In [1]: import numpy as np

In [2]: import numpy.linalg as la

In [3]: np.set_printoptions(precision=3, suppress=True, linewidth=100)

In [4]: M = np.load("m.npy")

In [5]: M
Out[5]: 
array([[0, 0, 1, 0],
       [1, 0, 0, 0],
       [0, 1, 0, 0],
       [0, 0, 0, 1]])

In [6]: round(la.det(M), 3)
Out[6]: np.float64(1.0)

In [7]: (M + M.T) / 2
Out[7]: 
array([[0. , 0.5, 0.5, 0. ],
       [0.5, 0. , 0.5, 0. ],
       [0.5, 0.5, 0. , 0. ],
       [0. , 0. , 0. , 1. ]])

In [8]: assert M == M.T
ValueError: The truth value of an array with more than one element is ambiguous. Use a.any() or a.all()


In [9]: np.allclose(M, M.T)
Out[9]: False

In [10]: (M - M.T) / 2
Out[10]: 
array([[ 0. , -0.5,  0.5,  0. ],
       [ 0.5,  0. , -0.5,  0. ],
       [-0.5,  0.5,  0. ,  0. ],
       [ 0. ,  0. ,  0. ,  0. ]])

In [11]: M @ M
Out[11]: 
array([[0, 1, 0, 0],
       [0, 0, 1, 0],
       [1, 0, 0, 0],
       [0, 0, 0, 1]])

In [12]: la.matrix_power(M, 2)
Out[12]: 
array([[0, 1, 0, 0],
       [0, 0, 1, 0],
       [1, 0, 0, 0],
       [0, 0, 0, 1]])

In [13]: pr = np.eye(4)[3]

In [14]: for _ in range(5):
    ...:     pr = pr @ M
    ...:     print(pr.round(3))
    ...: 
[0. 0. 0. 1.]
[0. 0. 0. 1.]
[0. 0. 0. 1.]
[0. 0. 0. 1.]
[0. 0. 0. 1.]

In [15]: x = np.array([1, 0, 2, -1])

In [16]: M @ (2 * x)
Out[16]: array([ 4,  2,  0, -2])

In [17]: M @ x
Out[17]: array([ 2,  1,  0, -1])

In [18]: la.norm(M @ x) <= la.norm(M, 2) * la.norm(x) + 1e-9
Out[18]: np.True_

In [19]: t3 = np.stack([M, -2 * M, M[::-1]])

In [20]: la.det(t3)
Out[20]: array([ 1., 16.,  1.])

In [21]: (t3 @ M.T).shape
Out[21]: (3, 4, 4)

In [22]: la.matrix_rank(t3)
Out[22]: array([4, 4, 4])

In [23]: t3.sum(axis=0)
Out[23]: 
array([[ 0,  0, -1,  1],
       [-1,  1,  0,  0],
       [ 1, -1,  0,  0],
       [ 0,  0,  1, -1]])

In [24]: la.pinv(M)
Out[24]: 
array([[0., 1., 0., 0.],
       [0., 0., 1., 0.],
       [1., 0., 0., 0.],
       [0., 0., 0., 1.]])

In [25]: la.svd(M, compute_uv=False)
Out[25]: array([1., 1., 1., 1.])

In [26]: X = np.loadtxt("out6.csv", delimiter=",")

In [27]: X
Out[27]: 
array([[-0.388,  6.586,  0.106],
       [ 0.681,  5.141,  1.881],
       [ 1.289, -2.304,  4.468],
       [ 0.274, -1.869,  5.211],
       [ 0.713,  5.294,  1.783],
       [-0.664,  5.244, -0.016],
       [-1.734,  6.004, -0.715],
       [-1.416, -1.743,  3.638],
       [ 1.102,  5.789,  2.71 ],
       [-3.467,  1.965,  0.645],
       [-2.642,  0.277, -0.316],
       [-2.936,  1.629,  0.491],
       [-3.176,  1.607,  0.625],
       [-2.911,  3.739,  0.535],
       [-0.516, -2.269,  2.751],
       [-2.556, -4.263,  5.077],
       [ 0.272,  4.516,  2.375],
       [ 0.536,  4.489,  0.111],
       [-2.853,  4.095, -0.425],
       [-1.455, -2.128,  4.334],
       [-0.365,  5.23 ,  1.58 ]])

In [28]: hat = X @ la.solve(X.T @ X, X.T)

In [29]: np.round(la.eigvalsh(hat), 3) + 0
Out[29]: array([0., 0., 0., 0., 0., 0., 0., 0., 0., 0., 0., 0., 0., 0., 0., 0., 0., 0., 1., 1., 1.])

In [30]: x = np.array([-5, -4, 0])

In [31]: target = X @ x

In [32]: np.round(la.lstsq(X, target)[0], 3) + 0
Out[32]: array([-5., -4.,  0.])

In [33]: np.round(la.solve(X.T @ X, X.T @ target), 3) + 0
Out[33]: array([-5., -4.,  0.])

In [34]: np.round(la.pinv(X) @ X, 3) + 0
Out[34]: 
array([[1., 0., 0.],
       [0., 1., 0.],
       [0., 0., 1.]])

In [35]: rng = np.random.default_rng(34)

In [36]: target = target + 0.02 * rng.normal(size=21)

In [37]: target
Out[37]: 
array([-24.405, -23.994,   2.822,   6.116, -24.728, -17.66 , -15.345,  14.059, -28.662,   9.463,
        12.114,   8.174,   9.45 ,  -0.415,  11.638,  29.812, -19.418, -20.643,  -2.098,  15.769,
       -19.08 ])

In [38]: b, *_ = la.lstsq(X, target)

In [39]: [round(float(la.norm(la.solve(X.T @ X + lam * np.eye(3), X.T @ target))), 2) for lam in (0, 1, 10, 100)]
Out[39]: [6.4, 6.33, 5.78, 3.49]

In [40]: cent = X[[6, 5]].astype(float)

In [41]: for _ in range(6):
    ...:     lab = la.norm(X[:, None] - cent, axis=-1).argmin(axis=1)
    ...:     cent = np.array([X[lab == j].mean(axis=0) for j in range(2)])
    ...: 

In [42]: lab
Out[42]: array([0, 0, 1, 1, 0, 0, 0, 1, 0, 1, 1, 1, 1, 0, 1, 1, 0, 0, 0, 1, 0])

In [43]: cent
Out[43]: 
array([[-0.51 ,  5.102,  0.902],
       [-1.66 , -0.91 ,  2.692]])

In [44]: cent[1] - cent[0]
Out[44]: array([-1.15 , -6.012,  1.79 ])

In [45]: m1 = np.tanh(np.array([[-0.5, -0.7],
    ...:     [-1.3, -1.3],
    ...:     [-0.2, 0.2],
    ...:     [1.3, 1.0],
    ...:     [0.8, -1.2],
    ...:     [-1.2, 0.0],
    ...:     [1.7, -1.3],
    ...:     [-0.2, -2.1],
    ...:     [-1.4, -0.6],
    ...:     [-0.8, -0.7],
    ...:     [2.3, 0.1],
    ...:     [-2.0, 0.3],
    ...:     [-1.8, -1.3],
    ...:     [0.0, -0.8],
    ...:     [2.5, -1.4],
    ...:     [-2.2, -1.0],
    ...:     [-0.8, 0.2],
    ...:     [0.3, -0.4],
    ...:     [-0.2, 0.8],
    ...:     [0.0, -0.6],
    ...:     [-0.5, 0.6],
    ...:     [-0.4, 1.0],
    ...:     [-0.4, -1.8],
    ...:     [0.8, 0.9],
    ...:     [-0.2, 0.3],
    ...:     [-0.4, -0.3]]) @ np.array([[-0.5, 0.1, 0.9], [0.0, 0.8, 0.8]]))

In [46]: m1
Out[46]: 
array([[ 0.245, -0.544, -0.766],
       [ 0.572, -0.824, -0.976],
       [ 0.1  ,  0.139, -0.02 ],
       [-0.572,  0.731,  0.962],
       [-0.38 , -0.706, -0.235],
       [ 0.537, -0.119, -0.793],
       [-0.691, -0.701,  0.454],
       [ 0.1  , -0.935, -0.953],
       [ 0.604, -0.551, -0.94 ],
       [ 0.38 , -0.565, -0.856],
       [-0.818,  0.3  ,  0.973],
       [ 0.762,  0.04 , -0.915],
       [ 0.716, -0.84 , -0.99 ],
       [ 0.   , -0.565, -0.565],
       [-0.848, -0.701,  0.811],
       [ 0.8  , -0.77 , -0.992],
       [ 0.38 ,  0.08 , -0.508],
       [-0.149, -0.282, -0.05 ],
       [ 0.1  ,  0.551,  0.43 ],
       [ 0.   , -0.446, -0.446],
       [ 0.245,  0.405,  0.03 ],
       [ 0.197,  0.641,  0.414],
       [ 0.197, -0.901, -0.947],
       [-0.38 ,  0.664,  0.894],
       [ 0.1  ,  0.217,  0.06 ],
       [ 0.197, -0.273, -0.537]])

In [47]: Xs = m1 - m1.mean(axis=0)

In [48]: evecs = la.svd(Xs)[2][:2]

In [49]: A2 = Xs - Xs @ evecs.T @ evecs

In [50]: round(float(la.norm(A2) / la.norm(Xs)), 3)
Out[50]: 0.113

In [51]: np.round(np.cov(Xs @ evecs.T, rowvar=False), 3) + 0
Out[51]: 
array([[0.766, 0.   ],
       [0.   , 0.212]])

In [52]: A2.std(axis=0)
Out[52]: array([0.075, 0.044, 0.068])

In [53]: (Xs @ evecs.T).std(axis=0)
Out[53]: array([0.858, 0.452])

In [54]: A2 = np.array([[-3, 3, 3], [-3, 3, 0], [3, 1, 0]])

In [55]: np.vstack([m1, A2.T]).shape
Out[55]: (29, 3)

In [56]: la.matrix_rank(m1 @ A2)
Out[56]: np.int64(3)

In [57]: A2 @ m1
ValueError: matmul: Input operand 1 has a mismatch in its core dimension 0, with gufunc signature (n?,k),(k,m?)->(n?,m?) (size 26 is different from 3)


In [58]: D = la.norm(m1[:, None] - m1[None], axis=-1)

In [59]: np.flatnonzero(D[8] < D.mean() / 2)
Out[59]: array([ 0,  1,  5,  8,  9, 12, 15, 22])

In [60]: D[:5, :5]
Out[60]: 
array([[0.   , 0.479, 1.022, 2.297, 0.835],
       [0.479, 0.   , 1.437, 2.735, 1.212],
       [1.022, 1.437, 0.   , 1.328, 0.996],
       [2.297, 2.735, 1.328, 0.   , 1.88 ],
       [0.835, 1.212, 0.996, 1.88 , 0.   ]])

In [61]: (D + 1e9 * np.eye(26)).round(6).argmin(axis=1)
Out[61]: 
array([ 9, 12, 24, 23, 19, 11, 14, 22,  9,  0,  3,  5, 15, 19,  6, 12,  5, 19, 21, 13, 24, 18,  7,
        3,  2, 19])

In [62]: D.shape
Out[62]: (26, 26)

In [63]: D[8].round(6).argsort(kind="stable")[:4]
Out[63]: array([ 8,  9,  1, 15])

In [64]: u, g = m1[9], m1[6]

In [65]: round(u @ u, 3)
Out[65]: np.float64(1.197)

In [66]: pr = (u @ g) / (u @ u) * u

In [67]: g - pr
Out[67]: array([-0.61 , -0.822,  0.271])

In [68]: la.matrix_rank(np.outer(u, g))
Out[68]: np.int64(1)

In [69]: np.outer(u, g)
Out[69]: 
array([[-0.263, -0.266,  0.173],
       [ 0.39 ,  0.396, -0.257],
       [ 0.592,  0.601, -0.389]])

In [70]: A2 = m1 / la.norm(m1, axis=1, keepdims=True)

In [71]: C2 = A2 @ A2.T

In [72]: la.norm(A2, axis=1)
Out[72]: 
array([1., 1., 1., 1., 1., 1., 1., 1., 1., 1., 1., 1., 1., 1., 1., 1., 1., 1., 1., 1., 1., 1., 1.,
       1., 1., 1.])

In [73]: round(np.degrees(np.arccos(np.clip(C2[14, 13], -1, 1))), 3)
Out[73]: np.float64(93.251)

In [74]: (C2 - 2 * np.eye(26)).round(6).argmax(axis=1)
Out[74]: 
array([ 9, 12, 20, 23, 17, 11, 14, 13, 15,  0,  3, 16, 15, 19,  6, 12, 11,  4, 21, 13,  2, 18,  7,
        3, 20,  9])
